>>> import numpy as np
>>> np.set_printoptions(precision=2, suppress=True, linewidth=120)
>>> J = np.load("a.npy")
>>> J
array([[-1,  0,  1,  2,  3],
       [ 4,  5,  6,  7,  8],
       [ 9, 10, 11, 12, 13]])
>>> np.abs(J).max()
np.int64(13)
>>> np.round(np.linalg.svd(J, compute_uv=False), 2) + 0
array([28.47,  3.04,  0.  ])
>>> np.linalg.matrix_rank(J)
np.int64(2)
>>> J - J[0]
array([[ 0,  0,  0,  0,  0],
       [ 5,  5,  5,  5,  5],
       [10, 10, 10, 10, 10]])
>>> round(float(np.linalg.norm(J)), 2)
28.64
>>> np.unravel_index(np.abs(J).argmax(), J.shape)
(np.int64(2), np.int64(4))
>>> T = np.stack([J, 5 * J, J[::-1]])
>>> np.linalg.norm(T, axis=(1, 2))
array([ 28.64, 143.18,  28.64])
>>> np.linalg.matrix_rank(T.reshape(3, -1))
np.int64(2)
>>> T.shape
(3, 3, 5)
>>> np.einsum("bij,cij->bc", T, T)
array([[  820,  4100,   320],
       [ 4100, 20500,  1600],
       [  320,  1600,   820]])
>>> np.linalg.matrix_rank(T)
array([2, 2, 2])
>>> Uu, sigma, vt = np.linalg.svd(J)
>>> np.argmax(sigma[:-1] / (sigma[1:] + 1e-6)) + 1
np.int64(2)
>>> Y = Uu[:, :2] @ np.diag(sigma[:2]) @ vt[:2]
>>> np.linalg.matrix_rank(Y)
np.int64(2)
>>> round(float(np.linalg.norm(J - Y) / np.linalg.norm(J)), 2)
0.0
>>> Y.round(2) + 0
array([[-1.,  0.,  1.,  2.,  3.],
       [ 4.,  5.,  6.,  7.,  8.],
       [ 9., 10., 11., 12., 13.]])
>>> np.linalg.matrix_rank(J, rtol=0.05)
np.int64(2)
>>> round(float(np.abs(J - Y).max()), 2)
0.0
>>> u, g = J[1], J[0]
>>> u @ g
np.int64(40)
>>> p = (u @ g) / (u @ u) * u
>>> g - p
array([-1.84, -1.05, -0.26,  0.53,  1.32])
>>> p
array([0.84, 1.05, 1.26, 1.47, 1.68])
>>> data = np.load("m.npy")
>>> data
array([[0, 1, 0, 0, 0],
       [0, 0, 0, 1, 0],
       [0, 0, 1, 0, 0],
       [0, 0, 0, 0, 1],
       [1, 0, 0, 0, 0]])
>>> hat = np.triu(np.array([[2, 2, -3, 3, 3],
...     [1, 1, 1, -3, -3],
...     [1, -2, -1, -2, -2],
...     [-3, -2, 0, 2, -3],
...     [0, 0, -1, -2, 1]]), 1) + np.eye(5)
>>> Y = hat @ data @ np.linalg.inv(hat)
>>> np.round(np.poly(Y), 2) + 0
array([ 1., -1.,  0.,  0., -1.,  1.])
>>> np.trace(Y), np.trace(data)
(np.float64(1.0), np.int64(1))
>>> Y
array([[  3.,  -5.,  11.,   0.,   1.],
       [ -3.,   6., -14.,   0.,  -4.],
       [ -2.,   4.,  -9.,   0.,  -2.],
       [ -3.,   6., -15.,  -3., -11.],
       [  1.,  -2.,   5.,   1.,   4.]])
>>> arr = np.minimum.outer(np.arange(1, 6), np.arange(1, 6)) * 3
>>> arr
array([[ 3,  3,  3,  3,  3],
       [ 3,  6,  6,  6,  6],
       [ 3,  6,  9,  9,  9],
       [ 3,  6,  9, 12, 12],
       [ 3,  6,  9, 12, 15]])
>>> q, evecs = np.linalg.qr(arr[:, :3])[0], np.linalg.qr(arr[:, 3:])[0]
>>> sigma = np.linalg.svd(q.T @ evecs, compute_uv=False)
>>> (sigma > 0.9).sum()
np.int64(1)
>>> round(float(np.linalg.norm(q @ q.T - evecs @ evecs.T, 2)), 2)
1.0
>>> np.degrees(np.arccos(sigma.clip(0, 1)))
array([ 6.23, 76.28])
>>> x = np.ones(5)
>>> for _ in range(4):
...     x = arr @ x
...     x /= np.linalg.norm(x)
...     print(round(x @ arr @ x, 2))
... 
36.98
37.03
37.03
37.03
>>> x
array([0.17, 0.33, 0.46, 0.55, 0.6 ])
>>> round(float(np.linalg.eigvalsh(arr)[-1]), 2)
37.03
>>> feats = 0.5 ** np.abs(np.subtract.outer(np.arange(5), np.arange(5)))
>>> feats
array([[1.  , 0.5 , 0.25, 0.12, 0.06],
       [0.5 , 1.  , 0.5 , 0.25, 0.12],
       [0.25, 0.5 , 1.  , 0.5 , 0.25],
       [0.12, 0.25, 0.5 , 1.  , 0.5 ],
       [0.06, 0.12, 0.25, 0.5 , 1.  ]])
>>> # symmetric, so the eigenvalues are real
>>> evals, evecs = np.linalg.eigh(feats)
>>> x = np.array([0, 1, -1, -1, 2])
>>> np.linalg.eigvalsh(feats[1:, 1:])
array([0.37, 0.54, 1.  , 2.09])
>>> evecs * np.sqrt(evals) @ evecs.T
array([[0.96, 0.25, 0.09, 0.04, 0.02],
       [0.25, 0.93, 0.24, 0.09, 0.04],
       [0.09, 0.24, 0.93, 0.24, 0.09],
       [0.04, 0.09, 0.24, 0.93, 0.25],
       [0.02, 0.04, 0.09, 0.25, 0.96]])
>>> round(float(x @ feats @ x / (x @ x)), 2), round(float(evals[0]), 2), round(float(evals[-1]), 2)
(0.57, 0.36, 2.26)
>>> np.abs(feats).sum(axis=1).max(), round(float(np.abs(evals).max()), 2)
(np.float64(2.5), 2.26)
